% ipython --no-banner

In [1]: import numpy as np

In [2]: import numpy.linalg as la

In [3]: np.set_printoptions(precision=1, suppress=True, linewidth=200)

In [4]: feats = np.load("a.npy")

In [5]: print(feats)
[[ 1 -1 -1  1 -1  1  1 -1]
 [ 1 -1  1 -1 -1  1 -1  1]
 [ 1  1 -1 -1 -1 -1  1  1]]

In [6]: W1 = np.array([[1, 3, -1, 0, 0, 0],
   ...:     [-1, 2, 1, 3, -2, 1],
   ...:     [-2, -2, -1, 3, 0, 2],
   ...:     [-1, -3, 1, 1, 3, 1],
   ...:     [-1, -3, 2, 1, -2, 1],
   ...:     [3, -2, -3, -1, 1, 2],
   ...:     [0, 1, 3, 2, -3, -1],
   ...:     [0, -3, 2, 0, -2, 2]])

In [7]: c = np.array([6, 1, 8, -3, 6, -4])

In [8]: hid = np.maximum(feats @ W1 + c, 0)

In [9]: print((hid > 0).mean(axis=0))
[1.  0.7 0.7 0.  0.7 0. ]

In [10]: print(hid)
[[13  6  4  0 13  0]
 [11  0  0  0  9  0]
 [ 7 14 14  0  0  0]]

In [11]: Z = np.array([[1, -1], [3, 3], [-3, 1], [0, -2], [-2, 2], [3, -1]])

In [12]: print(hid @ Z)
[[-7 35]
 [-7  7]
 [ 7 49]]

In [13]: print((hid @ Z).round(6).argmax(axis=1))
[1 1 1]

In [14]: x0 = np.array([3, 1, 1, 2, 1, 5])

In [15]: a = np.maximum(hid @ x0, 0)

In [16]: print(np.tanh(hid @ x0))
[1. 1. 1.]

In [17]: print(hid.T @ a)
[1611 1058  934    0 1184    0]

In [18]: print(np.maximum(hid @ (3 * x0), 0))
[186 126 147]

In [19]: print(round(la.norm(feats, 2), 1))
2.8

In [20]: print(np.round(la.norm(feats[0] - feats[2]), 1))
4.0

In [21]: print(round(la.norm(feats, "nuc"), 1))
8.5

In [22]: print(round(float(la.norm(feats[0], 1)), 1), round(float(la.norm(feats[0], np.inf)), 1))
8.0 1.0

In [23]: print(la.norm(feats, axis=1))
[2.8 2.8 2.8]

In [24]: ang = np.radians(36)

In [25]: r_ = np.eye(8)

In [26]: r_[3, 3] = r_[4, 4] = np.cos(ang)

In [27]: r_[3, 4], r_[4, 3] = -np.sin(ang), np.sin(ang)

In [28]: print(r_)
[[ 1.   0.   0.   0.   0.   0.   0.   0. ]
 [ 0.   1.   0.   0.   0.   0.   0.   0. ]
 [ 0.   0.   1.   0.   0.   0.   0.   0. ]
 [ 0.   0.   0.   0.8 -0.6  0.   0.   0. ]
 [ 0.   0.   0.   0.6  0.8  0.   0.   0. ]
 [ 0.   0.   0.   0.   0.   1.   0.   0. ]
 [ 0.   0.   0.   0.   0.   0.   1.   0. ]
 [ 0.   0.   0.   0.   0.   0.   0.   1. ]]

In [29]: out = feats @ r_.T

In [30]: print(np.allclose(feats @ feats.T, out @ out.T))
True

In [31]: print(np.allclose(la.norm(feats, axis=1), la.norm(out, axis=1)))
True

In [32]: print(out)
[[ 1.  -1.  -1.   1.4 -0.2  1.   1.  -1. ]
 [ 1.  -1.   1.  -0.2 -1.4  1.  -1.   1. ]
 [ 1.   1.  -1.  -0.2 -1.4 -1.   1.   1. ]]

In [33]: print(round(la.det(r_), 1), np.round(np.trace(r_), 1))
1.0 7.6
